>>> import numpy as np
>>> np.set_printoptions(precision=2, suppress=True, linewidth=120, sign=" ")
>>> feats = np.load("layer12.npy")
>>> feats
array([[ 0.36,  0.21, -0.21,  0.21, -0.21,  0.21],
       [ 0.21,  0.13, -0.13,  0.13, -0.13,  0.13],
       [-0.21, -0.13,  0.13, -0.13,  0.13, -0.13],
       [ 0.21,  0.13, -0.13,  0.13, -0.13,  0.13],
       [-0.21, -0.13,  0.13, -0.13,  0.13, -0.13],
       [ 0.21,  0.13, -0.13,  0.13, -0.13,  0.13]])
>>> np.unique(feats.round(6), axis=0).shape
(3, 6)
>>> np.abs(np.diag(np.linalg.qr(feats)[1])) > 1e-9
array([ True, False, False, False, False, False])
>>> np.round(np.trace(np.linalg.pinv(feats) @ feats), 2)
np.float64(1.0)
>>> np.allclose(feats[:-1].T @ np.linalg.lstsq(feats[:-1].T, feats[-1])[0], feats[-1])
True
>>> vals, evecs = np.linalg.eigh(feats)
>>> vec = np.array([-4, 2, -2, 0, -5, -1])
>>> np.round(vec @ feats @ vec, 2)
np.float64(0.23)
>>> np.round(np.linalg.eigvalsh(feats[1:, 1:]), 2) + 0
array([ 0.  ,  0.  ,  0.  ,  0.  ,  0.64])
>>> vec = np.array([5, 4, 1, 1, 0, 0])
>>> round((vec - feats @ vec) @ (feats @ vec), 2)
np.float64(0.0)
>>> feats @ vec
array([ 2.64,  1.59, -1.59,  1.59, -1.59,  1.59])
>>> np.trace(feats)
np.float64(1.0)
>>> feats @ feats @ vec
array([ 2.64,  1.59, -1.59,  1.59, -1.59,  1.59])
>>> left, s, Vh = np.linalg.svd(feats)
>>> evecs = Vh[:(s > 1e-8).sum()]
>>> rng = np.random.default_rng(465)
>>> vec = feats[0] + -2 * feats[3] + rng.integers(2) * np.eye(6)[3]
>>> vec
array([-0.07, -0.04,  0.04, -0.04,  0.04, -0.04])
>>> np.linalg.matrix_rank(np.vstack([feats, vec]))
np.int64(1)
>>> evecs.T @ evecs
array([[ 0.36,  0.21, -0.21,  0.21, -0.21,  0.21],
       [ 0.21,  0.13, -0.13,  0.13, -0.13,  0.13],
       [-0.21, -0.13,  0.13, -0.13,  0.13, -0.13],
       [ 0.21,  0.13, -0.13,  0.13, -0.13,  0.13],
       [-0.21, -0.13,  0.13, -0.13,  0.13, -0.13],
       [ 0.21,  0.13, -0.13,  0.13, -0.13,  0.13]])
>>> round(float(np.linalg.norm(vec - evecs.T @ evecs @ vec)), 2)
0.0
>>> np.allclose(feats, feats.T)
True
>>> round(np.abs(np.linalg.eigvals(feats)).max(), 2)
np.float64(1.0)
>>> mat = np.load("dump.npy")
>>> mat
array([[-1,  3,  0, -2,  1, -2,  3, -1,  1,  3],
       [ 3, -1,  3,  0, -2,  1, -2,  3, -1,  1],
       [ 0,  3, -1,  3,  0, -2,  1, -2,  3, -1],
       [-2,  0,  3, -1,  3,  0, -2,  1, -2,  3],
       [ 1, -2,  0,  3, -1,  3,  0, -2,  1, -2],
       [-2,  1, -2,  0,  3, -1,  3,  0, -2,  1],
       [ 3, -2,  1, -2,  0,  3, -1,  3,  0, -2],
       [-1,  3, -2,  1, -2,  0,  3, -1,  3,  0],
       [ 1, -1,  3, -2,  1, -2,  0,  3, -1,  3],
       [ 3,  1, -1,  3, -2,  1, -2,  0,  3, -1]])
>>> vals, evecs = np.linalg.eigh(mat)
>>> vec = np.array([3, 2, 3, 0, 1, 3, 0, 3, 2, 0])
>>> np.linalg.eigvalsh(mat[1:, 1:])
array([-12.07,  -8.72,  -2.85,  -2.01,   1.27,   2.17,   2.75,   4.65,   5.8 ])
>>> vec @ mat @ vec
np.int64(9)
